% python3 -q
>>> import numpy as np
>>> from numpy import linalg as LA
>>> np.set_printoptions(suppress=True, linewidth=120)
>>> M = np.load("case3.npy")
>>> print(M)
[[ 1.2  -1.1  -2.   -2.19 -0.3 ]
 [ 0.    0.7   0.8   1.44 -1.2 ]
 [ 0.   -1.3   1.   -2.59  0.  ]
 [ 0.3   1.1   0.8   2.22 -0.5 ]
 [ 0.2  -0.1   0.1  -0.18  0.5 ]
 [ 0.4   0.2   0.9   0.38  0.4 ]
 [ 0.5   0.   -1.4  -0.01  0.4 ]
 [ 1.6  -0.5  -1.3  -0.99 -0.3 ]
 [ 0.2  -0.2  -0.6  -0.37  0.8 ]
 [ 0.7   0.1   1.    0.18  0.7 ]
 [ 0.8  -0.4  -1.2  -0.83 -2.  ]
 [-0.4   1.7  -0.1   3.36  1.2 ]
 [ 0.5  -0.1  -0.6  -0.21 -1.7 ]
 [ 0.4  -1.8  -2.   -3.54 -0.7 ]
 [ 0.    0.6  -0.6   1.22 -0.8 ]
 [-0.2  -0.3  -0.3  -0.58  1.3 ]
 [-1.3   0.2   1.2   0.43 -0.3 ]
 [ 0.5  -1.9   0.7  -3.79 -0.5 ]
 [-0.3   0.3   0.6   0.58 -0.2 ]
 [ 0.7   0.3  -0.7   0.63 -0.9 ]
 [-0.2   0.8   0.3   1.65  0.5 ]
 [-1.   -1.3   1.2  -2.58  0.4 ]
 [ 1.4   1.1   1.4   2.18 -2.2 ]
 [ 0.6  -1.2  -0.6  -2.43 -0.4 ]
 [ 0.4  -0.8   0.8  -1.61 -0.9 ]
 [-1.4  -4.    0.9  -8.03 -1.4 ]
 [ 0.9   0.    1.9   0.    0.4 ]
 [ 1.3  -1.1  -0.8  -2.21  1.9 ]
 [ 2.2  -0.5  -0.1  -1.02 -0.2 ]
 [ 0.1  -0.6   0.7  -1.17 -1.2 ]
 [ 2.   -1.4   0.   -2.81  0.3 ]
 [ 1.    0.9   1.2   1.81 -0.3 ]
 [-1.5  -0.6   1.4  -1.21 -0.5 ]]
>>> print(np.argsort(-LA.norm(M, axis=0).round(6), kind="stable")[:3])
[3 1 2]
>>> print(np.round(np.abs(LA.svd(M)[2][-1]), 2) + 0)
[0.   0.89 0.   0.45 0.  ]
>>> print(LA.matrix_rank(M, rtol=0.1))
4
>>> print(LA.cond(M) > 100)
True
>>> print([round(float(x), 2) for x in LA.svd(M, compute_uv=False)[:3]])
[14.55, 6.39, 5.54]
>>> print(np.round(LA.norm(M, 2) / LA.norm(M), 2))
0.83
>>> out = np.c_[M[:, :4] @ np.array([[-4, 5, 5, -5], [4, -3, 3, 1], [5, 1, 5, 4], [4, -3, 2, -2]]), np.array([-1, 3, 2, -1, -2, -3, 0, 1, -1, 3, 3, -3, 2, 2, 3, -2, 3, -3, 1, 0, 3, -2, 0, 2, 3, 3, 0, 0, 2, -1, 2, 0, 0])]
>>> print(out.round(2))
[[-27.96  13.87 -11.68 -10.72  -1.  ]
 [ 12.56  -5.62   8.98   1.02   3.  ]
 [-10.56  12.67  -4.08   7.88   2.  ]
 [ 16.08  -7.66  13.24  -1.64  -1.  ]
 [ -1.42   1.94   0.84  -0.34  -2.  ]
 [  5.22   1.16   7.86   1.04  -3.  ]
 [ -9.04   1.13  -4.52  -8.08   0.  ]
 [-18.86  11.17  -1.98 -11.72   1.  ]
 [ -6.08   2.11  -3.34  -2.86  -1.  ]
 [  3.32   3.66   9.16   0.24   3.  ]
 [-14.12   6.49  -4.86  -7.54   3.  ]
 [ 21.34 -17.28   9.32  -3.42  -3.  ]
 [ -6.24   2.83  -1.22  -4.58   2.  ]
 [-32.96  16.02 -20.48  -4.72   2.  ]
 [  4.28  -6.06   1.24  -4.24   3.  ]
 [ -4.22   1.34  -4.56   0.66  -2.  ]
 [ 13.72  -7.19   0.96  10.64   3.  ]
 [-21.26  20.27  -7.28   5.98  -3.  ]
 [  7.72  -3.54   3.56   3.04   1.  ]
 [ -2.58   0.01   2.16  -7.26   0.  ]
 [ 12.1   -8.05   6.2   -0.3    3.  ]
 [ -5.52   7.84  -8.06  13.66  -2.  ]
 [ 14.52  -1.44  21.66  -4.66   0.  ]
 [-19.92  13.29  -8.46  -1.74   2.  ]
 [ -7.24  10.03   0.38   3.62   3.  ]
 [-38.02  29.99 -30.56  22.66   3.  ]
 [  5.9    6.4   14.     3.1    0.  ]
 [-22.44  15.63  -5.22  -6.38   0.  ]
 [-15.38  15.46   6.96  -9.86   2.  ]
 [ -3.98   6.51  -0.14   4.04  -1.  ]
 [-24.84  22.63   0.18  -5.78   2.  ]
 [ 12.84  -1.93  17.32  -2.92   0.  ]
 [  5.76  -0.67  -4.72  14.92   0.  ]]
>>> print(np.round(LA.norm(out - M @ LA.lstsq(M, out)[0], axis=0), 2) + 0)
[ 0.    0.    0.    0.   10.42]
>>> print(np.round(LA.norm(LA.qr(M)[0].T @ out, axis=0) ** 2 / ((out ** 2).sum(axis=0) + 1e-12), 2))
[1.   1.   1.   1.   0.23]
>>> u = np.array([3, 0, -3])
>>> print(np.round(np.convolve(out[27], u), 2))
[-67.32  46.89  51.66 -66.03  15.66  19.14   0.  ]
>>> print(np.round(np.polyval(u, out[27]), 2))
[1507.66  729.89   78.75  119.11   -3.  ]
>>> W2 = M[[27, 19]].astype(float)
>>> for _ in range(3):
...     lab = LA.norm(M[:, None] - W2, axis=-1).argmin(axis=1)
...     W2 = np.array([M[lab == j].mean(axis=0) for j in range(2)])
... 
>>> print(lab)
[0 1 0 1 1 1 1 1 1 1 1 1 1 0 1 1 1 0 1 1 1 0 1 0 0 0 1 0 1 1 0 1 1]
>>> print(np.bincount(lab))
[10 23]
>>> lab = M[:, 2] > np.median(M[:, 2])
>>> u = M[lab].mean(axis=0) - M[~lab].mean(axis=0)
>>> print((((M - M.mean(axis=0)) @ u > 0) == lab).mean())
1.0
>>> print(((M - M.mean(axis=0)) @ u > 0).astype(int))
[0 1 1 1 0 1 0 0 0 1 0 0 0 0 0 0 1 1 1 0 0 1 1 0 1 1 1 0 0 1 0 1 1]
>>> feats = np.array([[2, 1, 3, 4, 2, 3, 2],
...     [1, 2, 1, 4, 2, 3, 1],
...     [3, 1, 0, 2, 2, 3, 3],
...     [4, 4, 2, 2, 1, 3, 4],
...     [2, 2, 2, 1, 2, 0, 2],
...     [3, 3, 3, 3, 0, 4, 3],
...     [2, 1, 3, 4, 2, 3, 2]])
>>> # column 6 repeats column 0
>>> ev, vecs = LA.eigh(feats)
>>> x0 = np.array([-2, -3, 2, -2, -1, 1, -2])
>>> print(x0 @ feats @ x0)
106
>>> print((np.sign(vecs[:, -1].round(6)) == np.sign(vecs[0, -1].round(6))).astype(int))
[1 1 1 1 1 1 1]
>>> print(np.round(LA.eigvalsh(feats[1:, 1:]), 2))
[-3.65 -2.64  0.08  1.61  2.67 13.93]
>>> out = feats / np.sqrt((feats ** 2).mean(axis=1, keepdims=True))
>>> print(np.round(feats - feats.mean(axis=1, keepdims=True), 2))
[[-0.43 -1.43  0.57  1.57 -0.43  0.57 -0.43]
 [-1.    0.   -1.    2.    0.    1.   -1.  ]
 [ 1.   -1.   -2.    0.    0.    1.    1.  ]
 [ 1.14  1.14 -0.86 -0.86 -1.86  0.14  1.14]
 [ 0.43  0.43  0.43 -0.57  0.43 -1.57  0.43]
 [ 0.29  0.29  0.29  0.29 -2.71  1.29  0.29]
 [-0.43 -1.43  0.57  1.57 -0.43  0.57 -0.43]]
>>> print(LA.matrix_rank(feats - feats.mean(axis=1, keepdims=True)))
5
>>> print(np.round(LA.norm(out, axis=1), 2))
[2.65 2.65 2.65 2.65 2.65 2.65 2.65]
>>> print(LA.matrix_rank(out) == LA.matrix_rank(feats))
True
>>> E = np.load("arr.npy")
>>> print(E.round(2))
[[0.53 0.27 0.07 0.13]
 [0.06 0.39 0.39 0.17]
 [0.17 0.44 0.28 0.11]
 [0.4  0.3  0.1  0.2 ]]
>>> # a transition matrix
>>> out = np.array([[3, 1, 3], [3, 0, 9], [1, 0, 8], [1, 1, 8]])
>>> print(np.round(np.einsum("ij->j", E), 2))
[1.16 1.4  0.83 0.61]
>>> print(LA.matrix_rank(np.vstack([E, out.T])))
4
>>> out @ E
Traceback (most recent call last):
  File "<python-input-44>", line 1, in <module>
    out @ E
    ~~~~^~~
ValueError: matmul: Input operand 1 has a mismatch in its core dimension 0, with gufunc signature (n?,k),(k,m?)->(n?,m?) (size 4 is different from 3)
>>> print(np.round(out.T @ E.T, 2))
[[2.6  1.89 2.22 2.4 ]
 [0.67 0.22 0.28 0.6 ]
 [5.6  8.11 7.61 6.3 ]]
>>> print(LA.matrix_rank(E @ out))
3
>>> print(np.vstack([E, out.T]).shape)
(7, 4)
>>> print(np.round(LA.eigvals(E), 2))
[ 1.    0.41  0.07 -0.08]
>>> out = np.array([[-3, 1], [-1, 3]])
>>> W2 = np.kron(out, E)
>>> print(round(LA.norm(W2, 2), 2), round(float(LA.norm(out, 2) * LA.norm(E, 2)), 2))
4.18 4.18
>>> data = np.load("out9.npy")
>>> print(data)
[[ 2  2 -5  5]
 [-2 -4  0  5]
 [ 5 -4  5 -4]
 [-5 -4  3  3]
 [-4  5  1 -4]
 [-2 -4  0  5]
 [-4 -5  0  1]]
>>> # row 5 repeats row 1
>>> out = data / LA.norm(data, axis=1)
Traceback (most recent call last):
  File "<python-input-55>", line 1, in <module>
    out = data / LA.norm(data, axis=1)
          ~~~~~^~~~~~~~~~~~~~~~~~~~~~~
ValueError: operands could not be broadcast together with shapes (7,4) (7,) 
>>> out = data / LA.norm(data, axis=1, keepdims=True)
>>> cov = out @ out.T
>>> print(round(np.degrees(np.arccos(np.clip(cov[3, 2], -1, 1))), 2))
94.95
>>> rng = np.random.default_rng(540)
>>> lab = rng.permutation(4)
>>> out = data[:, lab] * rng.choice([-1, 1], 4)
>>> print(out)
[[ 5 -2 -5 -2]
 [ 0  4 -5  2]
 [-5  4  4 -5]
 [-3  4 -3  5]
 [-1 -5  4  4]
 [ 0  4 -5  2]
 [ 0  5 -1  4]]
>>> left, _, Vh = LA.svd(data.T @ out)
>>> print(np.round(LA.lstsq(data, out)[0], 2) + 0)
[[ 0.  0.  0. -1.]
 [ 0. -1.  0.  0.]
 [-1.  0.  0.  0.]
 [ 0.  0. -1.  0.]]
>>> print(lab)
[2 1 3 0]
>>> out = np.c_[data[:, :1] @ np.array([[3]]), np.array([2, -2, 1, 0, -1, -2, 2])]
>>> print(out)
[[  6   2]
 [ -6  -2]
 [ 15   1]
 [-15   0]
 [-12  -1]
 [ -6  -2]
 [-12   2]]
>>> print(LA.matrix_rank(out))
2
>>> print(np.round(LA.lstsq(data, out[:, 0])[0], 2) + 0)
[3. 0. 0. 0.]
>>> t = np.deg2rad(135)
>>> K = np.eye(8)
>>> K[np.ix_([3, 1], [3, 1])] = [[np.cos(t), -np.sin(t)], [np.sin(t), np.cos(t)]]
>>> print(K.round(2))
[[ 1.    0.    0.    0.    0.    0.    0.    0.  ]
 [ 0.   -0.71  0.    0.71  0.    0.    0.    0.  ]
 [ 0.    0.    1.    0.    0.    0.    0.    0.  ]
 [ 0.   -0.71  0.   -0.71  0.    0.    0.    0.  ]
 [ 0.    0.    0.    0.    1.    0.    0.    0.  ]
 [ 0.    0.    0.    0.    0.    1.    0.    0.  ]
 [ 0.    0.    0.    0.    0.    0.    1.    0.  ]
 [ 0.    0.    0.    0.    0.    0.    0.    1.  ]]
>>> # splits into 7 blocks
>>> lab = rng.permutation(8)
>>> print(lab)
[3 0 7 5 2 6 4 1]
>>> out = K[lab][:, lab]
>>> print(np.allclose(out, K))
False
>>> print(np.round(np.diag(out), 2))
[-0.71  1.    1.    1.    1.    1.    1.   -0.71]
>>> print(out.round(2))
[[-0.71  0.    0.    0.    0.    0.    0.   -0.71]
 [ 0.    1.    0.    0.    0.    0.    0.    0.  ]
 [ 0.    0.    1.    0.    0.    0.    0.    0.  ]
 [ 0.    0.    0.    1.    0.    0.    0.    0.  ]
 [ 0.    0.    0.    0.    1.    0.    0.    0.  ]
 [ 0.    0.    0.    0.    0.    1.    0.    0.  ]
 [ 0.    0.    0.    0.    0.    0.    1.    0.  ]
 [ 0.71  0.    0.    0.    0.    0.    0.   -0.71]]
>>> m1 = np.array([[1.8, 1.1, -0.1, 0.2],
...     [1.3, 0.5, -1.5, 0.4],
...     [-1.6, 1.9, -0.4, -0.7]])
>>> print(m1)
[[ 1.8  1.1 -0.1  0.2]
 [ 1.3  0.5 -1.5  0.4]
 [-1.6  1.9 -0.4 -0.7]]
>>> out = m1 / np.sqrt((m1 ** 2).mean(axis=1, keepdims=True))
>>> print(LA.matrix_rank(out) == LA.matrix_rank(m1))
True
>>> print(np.round(m1 - m1.mean(axis=1, keepdims=True), 2))
[[ 1.05  0.35 -0.85 -0.55]
 [ 1.12  0.32 -1.68  0.22]
 [-1.4   2.1  -0.2  -0.5 ]]
>>> print(out[1].round(2))
[ 1.25  0.48 -1.44  0.38]
>>> m1 @ m1
Traceback (most recent call last):
  File "<python-input-87>", line 1, in <module>
    m1 @ m1
    ~~~^~~~
ValueError: matmul: Input operand 1 has a mismatch in its core dimension 0, with gufunc signature (n?,k),(k,m?)->(n?,m?) (size 3 is different from 4)
>>> cov = m1.T @ m1
>>> print(np.round(np.diag(cov), 2))
[7.49 5.07 2.42 0.69]
>>> print(LA.matrix_rank(cov))
3
>>> print(cov.round(2))
[[ 7.49 -0.41 -1.49  2.  ]
 [-0.41  5.07 -1.62 -0.91]
 [-1.49 -1.62  2.42 -0.34]
 [ 2.   -0.91 -0.34  0.69]]
>>> F = np.array([[0, 0, 1, 0], [0, 1, 0, 0], [0, 0, 0, 1], [1, 0, 0, 0]])
>>> print(np.round(LA.norm(F, axis=0), 2))
[1. 1. 1. 1.]
>>> print(F.T @ F)
[[1 0 0 0]
 [0 1 0 0]
 [0 0 1 0]
 [0 0 0 1]]
>>> print(np.round(LA.svd(F, compute_uv=False), 2))
[1. 1. 1. 1.]
>>> print(np.round(LA.pinv(F), 2))
[[0. 0. 0. 1.]
 [0. 1. 0. 0.]
 [1. 0. 0. 0.]
 [0. 0. 1. 0.]]
>>> print(F @ F.T)
[[1 0 0 0]
 [0 1 0 0]
 [0 0 1 0]
 [0 0 0 1]]
>>> arr = np.loadtxt("m.csv", delimiter=",")
>>> print(arr)
[[-0.9   0.9  -1.6   0.   -1.5   0.4 ]
 [ 1.6  -1.59  0.6   0.7   0.6   1.2 ]
 [ 0.1  -0.12  0.7  -1.6   1.1  -0.1 ]
 [-1.6   1.62 -0.3   1.8   0.2  -0.2 ]
 [-0.3   0.32 -0.4   0.8   0.6  -0.2 ]
 [-0.2   0.17  1.5  -3.3   0.9   1.  ]
 [ 0.3  -0.33  0.3  -0.3   0.8  -0.8 ]
 [ 1.3  -1.28  0.9  -0.2  -0.7   0.1 ]
 [-0.8   0.83 -0.2   0.1  -1.3  -0.6 ]
 [ 0.2  -0.15 -0.6  -1.3  -0.1   0.9 ]
 [-1.2   1.18  0.5  -2.   -1.1   0.  ]
 [ 0.3  -0.3   0.3   0.6   0.7   0.6 ]
 [ 0.5  -0.46  0.5  -0.8  -0.1  -0.2 ]
 [ 0.1  -0.12  0.2  -0.1   2.8  -0.1 ]
 [-0.8   0.81  1.1   0.7  -0.5   0.3 ]
 [ 0.1  -0.09 -1.5  -1.9  -1.1   0.3 ]
 [-1.3   1.29  2.3  -1.2  -0.1  -2.4 ]
 [ 1.7  -1.73 -0.8  -1.4   2.2  -1.4 ]
 [-1.7   1.7   1.2   0.2   1.4  -1.  ]
 [-0.3   0.28 -0.4  -0.5   0.1   1.2 ]
 [ 1.9  -1.91  1.5   0.4  -1.6   0.2 ]
 [-0.7   0.68  0.    0.6  -3.1   0.  ]
 [-0.1   0.13 -0.7   0.5   1.4  -0.5 ]
 [ 0.2  -0.18 -0.6  -0.2   0.3   0.4 ]
 [-1.5   1.52  0.9   0.1   1.3  -1.2 ]
 [ 0.3  -0.29  0.1   2.   -0.5   0.3 ]
 [-1.2   1.17 -0.9   0.4  -0.9  -1.8 ]
 [-1.2   1.22  0.3  -2.2  -1.2   0.1 ]
 [ 0.7  -0.71  2.4   0.4  -0.8  -0.6 ]
 [-0.5   0.49  1.    0.2   0.2   0.  ]
 [-1.5   1.49  1.7  -1.8  -0.8   1.7 ]
 [-0.4   0.38 -0.6   1.3   1.5  -0.4 ]
 [-0.7   0.71 -1.    0.6   1.2   1.  ]
 [ 0.    0.03 -0.3  -1.6  -0.2   1.1 ]
 [ 0.2  -0.21 -0.4  -2.1   0.2  -0.6 ]]
>>> Xc = (arr - arr.mean(axis=0)) / arr.std(axis=0)
>>> print(np.round(Xc.std(axis=0), 2))
[1. 1. 1. 1. 1. 1.]
>>> print(np.argwhere(np.abs(Xc) > 2))
[[ 5  3]
 [13  4]
 [16  2]
 [16  5]
 [17  0]
 [17  1]
 [20  0]
 [20  1]
 [21  4]
 [26  5]
 [28  2]]
>>> coef = LA.lstsq(np.delete(Xc, 5, axis=1), Xc[:, 5])[0]
>>> print(round(1 - np.var(Xc[:, 5] - np.delete(Xc, 5, axis=1) @ coef), 2))
0.13
>>> print(coef.round(2))
[ 9.4   9.21 -0.09 -0.16 -0.15]
